$ python3 -q
>>> import numpy as np
>>> from numpy import linalg as LA
>>> np.set_printoptions(precision=3, suppress=True, linewidth=140, floatmode="fixed")
>>> m1 = np.load("x.npy")
>>> m1
array([[ 1.985,  4.073,  2.114],
       [-1.716,  3.251, -3.390],
       [-2.300,  1.950, -3.988],
       [-2.238, -3.634, -2.605],
       [ 2.725,  0.001,  4.192],
       [ 0.711,  4.949, -0.048],
       [ 2.750,  1.574,  3.868],
       [ 1.649, -3.363,  3.313],
       [ 0.692, -4.485,  2.100],
       [-2.313, -3.471, -2.757],
       [-2.185, -3.740, -2.498],
       [ 1.437, -3.683,  3.061],
       [ 0.020,  4.879, -1.095],
       [-2.246, -3.618, -2.620],
       [ 2.667, -0.448,  4.206],
       [ 0.620,  4.958, -0.191],
       [ 0.175,  4.921, -0.866],
       [-0.735, -4.946,  0.011],
       [ 1.814,  4.298,  1.799],
       [ 0.892, -4.313,  2.367],
       [ 2.349,  3.384,  2.834],
       [ 2.771,  0.690,  4.104],
       [-0.413, -4.957,  0.508],
       [-2.753, -1.531, -3.883]])
>>> # rows and columns are dependent
>>> Ac = m1 - m1.mean(axis=0)
>>> V = LA.svd(Ac)[2][:2]
>>> other = Ac - Ac @ V.T @ V
>>> np.round(other.std(axis=0), 3) + 0
array([0.000, 0.000, 0.000])
>>> np.diag(V.T @ V)
array([0.308, 0.984, 0.708])
>>> LA.norm(other, axis=1).round(6).argmax()
np.int64(0)
>>> round(LA.norm(other) / LA.norm(Ac), 3)
np.float64(0.0)
>>> U, sig, Vt = LA.svd(m1)
>>> V = Vt[:(sig > 1e-8).sum()]
>>> rng = np.random.default_rng(481)
>>> vec = m1[16] + 3 * m1[3] + rng.integers(2) * np.eye(3)[2]
>>> vec
array([-6.540, -5.979, -7.682])
>>> LA.matrix_rank(np.vstack([m1, vec]))
np.int64(3)
>>> np.diag(V.T @ V)
array([0.308, 0.984, 0.708])
>>> V.T @ V
array([[ 0.308,  0.104,  0.450],
       [ 0.104,  0.984, -0.067],
       [ 0.450, -0.067,  0.708]])
>>> round(float(np.trace(LA.pinv(m1) @ m1)), 3)
2.0
>>> np.unique(m1.round(6), axis=0).shape
(24, 3)
>>> np.abs(np.diag(LA.qr(m1)[1])) > 1e-9
array([ True,  True, False])
>>> m1 @ LA.pinv(m1) @ m1
array([[ 1.985,  4.073,  2.114],
       [-1.716,  3.251, -3.390],
       [-2.300,  1.950, -3.988],
       [-2.238, -3.634, -2.605],
       [ 2.725,  0.001,  4.192],
       [ 0.711,  4.949, -0.048],
       [ 2.750,  1.574,  3.868],
       [ 1.649, -3.363,  3.313],
       [ 0.692, -4.485,  2.100],
       [-2.313, -3.471, -2.757],
       [-2.185, -3.740, -2.498],
       [ 1.437, -3.683,  3.061],
       [ 0.020,  4.879, -1.095],
       [-2.246, -3.618, -2.620],
       [ 2.667, -0.448,  4.206],
       [ 0.620,  4.958, -0.191],
       [ 0.175,  4.921, -0.866],
       [-0.735, -4.946,  0.011],
       [ 1.814,  4.298,  1.799],
       [ 0.892, -4.313,  2.367],
       [ 2.349,  3.384,  2.834],
       [ 2.771,  0.690,  4.104],
       [-0.413, -4.957,  0.508],
       [-2.753, -1.531, -3.883]])
>>> idx = m1[:, 1] > np.median(m1[:, 1])
>>> u = m1[idx].mean(axis=0) - m1[~idx].mean(axis=0)
>>> u
array([1.454, 6.759, 0.678])
>>> idx.astype(int)
array([1, 1, 1, 0, 1, 1, 1, 0, 0, 0, 0, 0, 1, 0, 0, 1, 1, 0, 1, 0, 1, 1, 0, 0])
